$ python3 -q
>>> import numpy as np
>>> np.set_printoptions(suppress=True, linewidth=140)
>>> feats = np.load("m.npy")
>>> feats
array([[ 1, -5, -1],
       [ 5,  0, -1],
       [ 2,  5, -5],
       [-3, -1, -2],
       [ 3,  5,  1],
       [11, -5, -3]])
>>> proj = feats @ np.linalg.solve(feats.T @ feats, feats.T)
>>> np.round(proj @ feats[:, 2], 3)
array([-1., -1., -5., -2.,  1., -3.])
>>> np.round(np.diag(proj), 3)
array([0.285, 0.159, 0.897, 0.331, 0.513, 0.816])
>>> np.allclose(proj @ proj, proj)
True
>>> np.trace(proj)
np.float64(3.0)
>>> data = np.loadtxt("mat.csv", delimiter=",")
>>> data
array([[  0.158,  -4.678,  -2.728],
       [ -0.251, -15.063,  -8.88 ],
       [ -0.491,  -0.543,  -0.205]])
>>> np.allclose(data, data.T)
False
>>> np.round(np.trace(data), 3)
np.float64(-15.11)
>>> np.allclose(data @ data.T, data.T @ data)
False
>>> np.round((data + data.T) / 2, 3)
array([[  0.158,  -2.464,  -1.61 ],
       [ -2.464, -15.063,  -4.712],
       [ -1.61 ,  -4.712,  -0.205]])
>>> U, s, Vh = np.linalg.svd(data)
>>> s.round(3)
array([18.315,  0.54 ,  0.063])
>>> np.argmax(s[:-1] / (s[1:] + 1e-6)) + 1
np.int64(1)
>>> other = U[:, :1] @ np.diag(s[:1]) @ Vh[:1]
>>> np.linalg.matrix_rank(data, rtol=0.05)
np.int64(1)
>>> np.linalg.matrix_rank(other)
np.int64(1)
>>> other.round(3)
array([[ -0.062,  -4.664,  -2.746],
       [ -0.199, -15.069,  -8.871],
       [ -0.007,  -0.498,  -0.293]])
>>> np.round(np.linalg.norm(data - other, 2), 3), round(s[1], 3)
(np.float64(0.54), np.float64(0.54))
>>> rng = np.random.default_rng(569)
>>> idx = rng.permutation(3)
>>> idx
array([2, 1, 0])
>>> other = data[idx][:, idx]
>>> np.round(np.linalg.det(other), 3), round(np.linalg.det(data[idx]), 3)
(np.float64(-0.625), np.float64(0.625))
>>> other
array([[ -0.205,  -0.543,  -0.491],
       [ -8.88 , -15.063,  -0.251],
       [ -2.728,  -4.678,   0.158]])
>>> np.round(np.sort(np.abs(np.linalg.eigvals(other))), 3)
array([ 0.137,  0.294, 15.541])
>>> O, r_ = np.linalg.qr(data)
>>> np.round(O @ r_, 3)
array([[  0.158,  -4.678,  -2.728],
       [ -0.251, -15.063,  -8.88 ],
       [ -0.491,  -0.543,  -0.205]])
>>> np.allclose(r_.T @ r_, data.T @ data)
True
>>> np.round(abs(r_[0, 0]), 3), round(np.linalg.norm(data[:, 0]), 3)
(np.float64(0.574), np.float64(0.574))
>>> np.round(np.abs(np.linalg.svd(data)[2][-1]), 3)
array([0.149, 0.503, 0.851])
>>> X = np.loadtxt("w.csv", delimiter=",")
>>> X.round(3)
array([[0.615, 0.154, 0.462],
       [0.154, 0.038, 0.115],
       [0.462, 0.115, 0.346]])
>>> # symmetric
>>> np.linalg.cond(X) > 100
np.True_
>>> [round(float(x), 3) for x in np.linalg.svd(X, compute_uv=False)[:3]]
[1.0, 0.0, 0.0]
>>> np.round(np.linalg.norm(X, 2) / np.linalg.norm(X), 3)
np.float64(1.0)
>>> mat = np.load("x.npy")
>>> mat
array([[8, 9, 4],
       [8, 9, 4]])
>>> # rows 0 and 1 are equal
>>> U, s, Vh = np.linalg.svd(mat)
>>> evecs = Vh[:(s > 1e-8).sum()]
>>> x = mat[0] + -2 * mat[1] + rng.integers(2) * np.eye(3)[1]
>>> x
array([-8., -8., -4.])
>>> np.round(evecs.T @ evecs, 3)
array([[0.398, 0.447, 0.199],
       [0.447, 0.503, 0.224],
       [0.199, 0.224, 0.099]])
>>> np.allclose(evecs.T @ evecs @ x, x)
False
>>> np.linalg.matrix_rank(np.vstack([mat, x]))
np.int64(2)
>>> np.round(np.diag(evecs.T @ evecs), 3)
array([0.398, 0.503, 0.099])
>>> rk = np.linalg.matrix_rank(mat)
>>> rk
np.int64(1)
>>> N = np.linalg.svd(mat)[2][rk:].T
>>> np.allclose(mat @ N, 0)
True
>>> N.shape
(3, 2)
>>> O, _ = np.linalg.qr(np.array([[-1.0, -2.4, -0.5], [0.8, -0.5, 0.0], [-1.7, 0.7, -0.6]]))
>>> evecs, _ = np.linalg.qr(np.array([[-0.6, 1.1, -1.2, -2.5, -0.8],
...     [1.1, -1.0, 0.3, 2.0, 0.4],
...     [-0.3, -0.6, -1.7, 1.0, -0.5],
...     [-0.4, -0.9, 0.4, 1.4, -0.8],
...     [-0.3, 0.4, -1.0, -0.1, -0.5]]))
>>> s = 5 * 0.7 ** np.arange(3)
>>> E = O[:, :3] * s @ evecs[:3]
>>> E.round(3)
array([[-1.406,  0.486,  1.886,  1.741, -2.499],
       [-2.   ,  0.179, -1.883, -1.191, -0.31 ],
       [ 2.603,  2.435, -0.061,  1.858, -1.718]])
>>> r0, g = E[1], E[2]
>>> round(r0 @ r0, 3)
np.float64(9.093)
>>> pr = (r0 @ g) / (r0 @ r0) * r0
>>> np.round((g - pr) @ r0, 3)
np.float64(-0.0)
>>> np.round(g - pr, 3)
array([ 1.209,  2.56 , -1.373,  1.028, -1.934])
>>> np.linalg.matrix_rank(np.outer(r0, g))
np.int64(1)
